$ ipython --no-banner

In [1]: import numpy as np

In [2]: import numpy.linalg as la

In [3]: np.set_printoptions(precision=2, suppress=True, linewidth=200, sign=" ")

In [4]: feats = np.loadtxt("test6.csv", delimiter=",")

In [5]: feats.round(2) + 0
Out[5]: 
array([[ 0.27,  0.33, -0.03,  0.21,  0.21],
       [ 0.33,  0.4 , -0.04,  0.26,  0.26],
       [-0.03, -0.04,  0.  , -0.02, -0.02],
       [ 0.21,  0.26, -0.02,  0.16,  0.16],
       [ 0.21,  0.26, -0.02,  0.16,  0.16]])

In [6]: # column 4 repeats column 3

In [7]: la.cond(feats) > 100
Out[7]: np.True_

In [8]: evals, vecs = la.eigh(feats)

In [9]: vec = np.array([1, 3, 5, 0, 5])

In [10]: round(np.abs(feats).sum(axis=1).max(), 2), round(np.abs(evals).max(), 2)
Out[10]: (np.float64(1.28), np.float64(1.0))

In [11]: np.round(la.eigvalsh(feats[1:, 1:]), 2) + 0
Out[11]: array([ 0.  ,  0.  ,  0.  ,  0.73])

In [12]: round(float(vec @ feats @ vec), 2)
Out[12]: 17.22

In [13]: Y = np.array([[0, 0], [1, -2]])

In [14]: basis = np.kron(Y, feats)

In [15]: la.matrix_rank(basis)
Out[15]: np.int64(1)

In [16]: basis.round(2) + 0
Out[16]: 
array([[ 0.  ,  0.  ,  0.  ,  0.  ,  0.  ,  0.  ,  0.  ,  0.  ,  0.  ,  0.  ],
       [ 0.  ,  0.  ,  0.  ,  0.  ,  0.  ,  0.  ,  0.  ,  0.  ,  0.  ,  0.  ],
       [ 0.  ,  0.  ,  0.  ,  0.  ,  0.  ,  0.  ,  0.  ,  0.  ,  0.  ,  0.  ],
       [ 0.  ,  0.  ,  0.  ,  0.  ,  0.  ,  0.  ,  0.  ,  0.  ,  0.  ,  0.  ],
       [ 0.  ,  0.  ,  0.  ,  0.  ,  0.  ,  0.  ,  0.  ,  0.  ,  0.  ,  0.  ],
       [ 0.27,  0.33, -0.03,  0.21,  0.21, -0.54, -0.66,  0.06, -0.42, -0.42],
       [ 0.33,  0.4 , -0.04,  0.26,  0.26, -0.66, -0.8 ,  0.07, -0.51, -0.51],
       [-0.03, -0.04,  0.  , -0.02, -0.02,  0.06,  0.07, -0.01,  0.05,  0.05],
       [ 0.21,  0.26, -0.02,  0.16,  0.16, -0.42, -0.51,  0.05, -0.33, -0.33],
       [ 0.21,  0.26, -0.02,  0.16,  0.16, -0.42, -0.51,  0.05, -0.33, -0.33]])

In [17]: W0 = np.load("mat.npy")

In [18]: W0
Out[18]: 
array([[-3.07, -2.66, -6.4 ,  0.35],
       [-4.84,  3.29,  0.38,  1.33],
       [ 0.5 , -1.83, -0.35, -3.41],
       [ 4.29,  0.89,  0.22, -1.53],
       [ 2.47, -1.1 , -1.52, -7.45],
       [ 2.16, -1.22, -4.14, -1.31],
       [ 1.56,  1.93, -2.65,  2.73],
       [ 0.07,  0.88,  4.57, -1.16],
       [-1.57, -0.83, -2.14, -1.14],
       [ 1.37, -5.92,  0.18,  1.01]])

In [19]: r = la.matrix_rank(feats)

In [20]: r
Out[20]: np.int64(1)

In [21]: ns = la.svd(feats)[2][r:].T

In [22]: [int(la.matrix_rank(np.delete(feats, i, axis=0))) for i in range(5)]
Out[22]: [1, 1, 1, 1, 1]

In [23]: ns @ ns.T
Out[23]: 
array([[ 0.73, -0.33,  0.03, -0.21, -0.21],
       [-0.33,  0.6 ,  0.04, -0.26, -0.26],
       [ 0.03,  0.04,  1.  ,  0.02,  0.02],
       [-0.21, -0.26,  0.02,  0.84, -0.16],
       [-0.21, -0.26,  0.02, -0.16,  0.84]])

In [24]: F = np.load("case11.npy")

In [25]: F
Out[25]: 
array([[ 0.2 , -0.15, -0.4 , -0.1 , -0.15, -0.25, -0.7 , -0.1 ,  0.8 ],
       [-0.24,  0.18,  0.48,  0.12,  0.18,  0.3 ,  0.84,  0.12, -0.96],
       [-0.12,  0.09,  0.24,  0.06,  0.09,  0.15,  0.42,  0.06, -0.48],
       [ 0.36, -0.27, -0.72, -0.18, -0.27, -0.45, -1.26, -0.18,  1.44],
       [-0.48,  0.36,  0.96,  0.24,  0.36,  0.6 ,  1.68,  0.24, -1.92],
       [-0.48,  0.36,  0.96,  0.24,  0.36,  0.6 ,  1.68,  0.24, -1.92],
       [ 0.24, -0.18, -0.48, -0.12, -0.18, -0.3 , -0.84, -0.12,  0.96]])

In [26]: # columns 1 and 4 are equal

In [27]: r = la.matrix_rank(F)

In [28]: r
Out[28]: np.int64(1)

In [29]: ns = la.svd(F)[2][r:].T

In [30]: np.allclose(F @ ns, 0)
Out[30]: True

In [31]: [int(la.matrix_rank(F[:, :j + 1])) for j in range(9)]
Out[31]: [1, 1, 1, 1, 1, 1, 1, 1, 1]

In [32]: ns.shape
Out[32]: (9, 8)

In [33]: ang = np.radians(36)

In [34]: R = np.eye(9)

In [35]: R[4, 4] = R[1, 1] = np.cos(ang)

In [36]: R[4, 1], R[1, 4] = -np.sin(ang), np.sin(ang)

In [37]: R
Out[37]: 
array([[ 1.  ,  0.  ,  0.  ,  0.  ,  0.  ,  0.  ,  0.  ,  0.  ,  0.  ],
       [ 0.  ,  0.81,  0.  ,  0.  ,  0.59,  0.  ,  0.  ,  0.  ,  0.  ],
       [ 0.  ,  0.  ,  1.  ,  0.  ,  0.  ,  0.  ,  0.  ,  0.  ,  0.  ],
       [ 0.  ,  0.  ,  0.  ,  1.  ,  0.  ,  0.  ,  0.  ,  0.  ,  0.  ],
       [ 0.  , -0.59,  0.  ,  0.  ,  0.81,  0.  ,  0.  ,  0.  ,  0.  ],
       [ 0.  ,  0.  ,  0.  ,  0.  ,  0.  ,  1.  ,  0.  ,  0.  ,  0.  ],
       [ 0.  ,  0.  ,  0.  ,  0.  ,  0.  ,  0.  ,  1.  ,  0.  ,  0.  ],
       [ 0.  ,  0.  ,  0.  ,  0.  ,  0.  ,  0.  ,  0.  ,  1.  ,  0.  ],
       [ 0.  ,  0.  ,  0.  ,  0.  ,  0.  ,  0.  ,  0.  ,  0.  ,  1.  ]])

In [38]: Y = F @ R.T

In [39]: np.abs(Y - F).max(axis=0)
Out[39]: array([ 0.  ,  0.14,  0.  ,  0.  ,  0.28,  0.  ,  0.  ,  0.  ,  0.  ])

In [40]: np.allclose(la.norm(F, axis=1), la.norm(Y, axis=1))
Out[40]: True
